>>> import numpy as np
>>> import numpy.linalg as la
>>> np.set_printoptions(suppress=True, linewidth=200)
>>> W0 = np.loadtxt("out2.csv", delimiter=",")
>>> print(W0.round(3))
[[-0.087 -0.068  0.562 -0.013  0.782 -0.244]
 [ 0.611 -0.195 -0.294 -0.582  0.135 -0.381]
 [-0.742 -0.263 -0.137 -0.599 -0.031 -0.045]
 [-0.087  0.141  0.385  0.04  -0.508 -0.751]
 [-0.175 -0.429 -0.519  0.546  0.192 -0.427]
 [ 0.175 -0.827  0.401  0.053 -0.273  0.217]]
>>> # orthonormal columns
>>> Uu, sv, VT = la.svd(W0, full_matrices=False)
>>> print(Uu.shape, sv.shape, VT.shape)
(6, 6) (6,) (6, 6)
>>> print(sv.round(3))
[1. 1. 1. 1. 1. 1.]
>>> print(np.round(np.cumsum(sv ** 2) / np.sum(sv ** 2), 3))
[0.167 0.333 0.5   0.667 0.833 1.   ]
>>> print(np.round(VT @ VT.T, 3) + 0)
[[1. 0. 0. 0. 0. 0.]
 [0. 1. 0. 0. 0. 0.]
 [0. 0. 1. 0. 0. 0.]
 [0. 0. 0. 1. 0. 0.]
 [0. 0. 0. 0. 1. 0.]
 [0. 0. 0. 0. 0. 1.]]
>>> print(np.round(Uu.T @ W0 @ VT.T, 3) + 0)
[[1. 0. 0. 0. 0. 0.]
 [0. 1. 0. 0. 0. 0.]
 [0. 0. 1. 0. 0. 0.]
 [0. 0. 0. 1. 0. 0.]
 [0. 0. 0. 0. 1. 0.]
 [0. 0. 0. 0. 0. 1.]]
>>> rng = np.random.default_rng(76)
>>> m1 = rng.normal(size=(11, 7)) + 3 * np.array([1, 4, 9, 1, 5, 1, 0])
>>> print(m1.round(3))
[[ 2.429 13.751 27.98   3.507 16.073  1.436  0.629]
 [ 4.434 13.39  25.44   2.109 15.455  3.329 -0.753]
 [ 4.241 11.962 26.863  2.564 16.474  1.807  1.523]
 [ 2.69  11.678 26.685  3.378 14.786  2.233  1.089]
 [ 3.987 11.616 26.862  4.86  14.724  3.441 -1.339]
 [ 2.484 10.928 26.716  3.154 16.156  2.35  -0.195]
 [ 4.937 12.891 27.46   2.854 14.635  2.223  2.089]
 [ 3.538 11.167 26.883  3.403 14.07   3.618 -0.941]
 [ 2.452 11.291 25.352  2.644 14.3    3.591  1.078]
 [ 5.484 12.955 27.151  3.966 14.007  3.144 -0.313]
 [ 1.819 12.755 26.325  1.607 13.779  1.362 -0.422]]
>>> print(round(np.log10(la.cond(m1))))
2
>>> print(la.cond(m1) > 100)
False
>>> print([round(float(x), 3) for x in la.svd(m1, compute_uv=False)[:3]])
[110.76, 4.493, 3.735]
>>> print(la.matrix_rank(m1, rtol=0.1))
1
>>> print(round(float(la.norm(m1, 2) / la.norm(m1)), 3))
0.998
>>> print(np.round(np.abs(la.svd(m1)[2][-1]), 3))
[0.337 0.518 0.35  0.519 0.105 0.37  0.28 ]
>>> out = np.array([[-1]])
>>> cent = np.array([[-5, -5], [-1, 2]])
>>> K = np.block([[out, np.zeros((1, 2))], [np.zeros((2, 1)), cent]])
>>> print(K)
[[-1.  0.  0.]
 [ 0. -5. -5.]
 [ 0. -1.  2.]]
>>> out = np.c_[m1[:, :6] @ np.array([[-1, 3, -2, 2, 1, 2],
...     [-2, 0, -4, 3, 4, -3],
...     [-4, 3, -2, 2, -2, 0],
...     [2, 0, -2, -4, -1, 3],
...     [-4, 0, 4, -3, 4, 3],
...     [-3, 0, -2, 5, -1, 1]]), np.array([3, 0, 4, 4, 3, 5, 0, 5, 1, 2, 0])]
>>> print(out.round(3))
[[-203.437   91.228  -61.415   47.003   60.822   23.782    3.   ]
 [-200.566   89.623  -62.363   61.764   63.495   24.719    0.   ]
 [-201.803   93.311  -52.902   47.448   59.887   31.518    4.   ]
 [-191.871   88.123  -57.541   47.078   49.565   27.069    4.   ]
 [-194.17    92.548  -65.867   50.142   47.322   35.318    3.   ]
 [-196.572   87.6    -48.494   41.85    51.884   32.465    5.   ]
 [-200.059   97.189  -67.97    59.261   55.044   25.891    0.   ]
 [-193.733   91.263  -63.272   56.61    43.7     29.612    5.   ]
 [-189.125   83.413  -56.044   53.961   47.875   25.456    1.   ]
 [-197.526   97.904  -75.279   61.968   51.92    29.164    2.   ]
 [-188.619   84.432  -58.129   53.595   52.334   12.896    0.   ]]
>>> print(la.matrix_rank(out))
7
>>> print(np.round(la.lstsq(m1, out[:, 0])[0], 3) + 0)
[-1. -2. -4.  2. -4. -3.  0.]
>>> print(la.matrix_rank(np.c_[m1, out]))
8
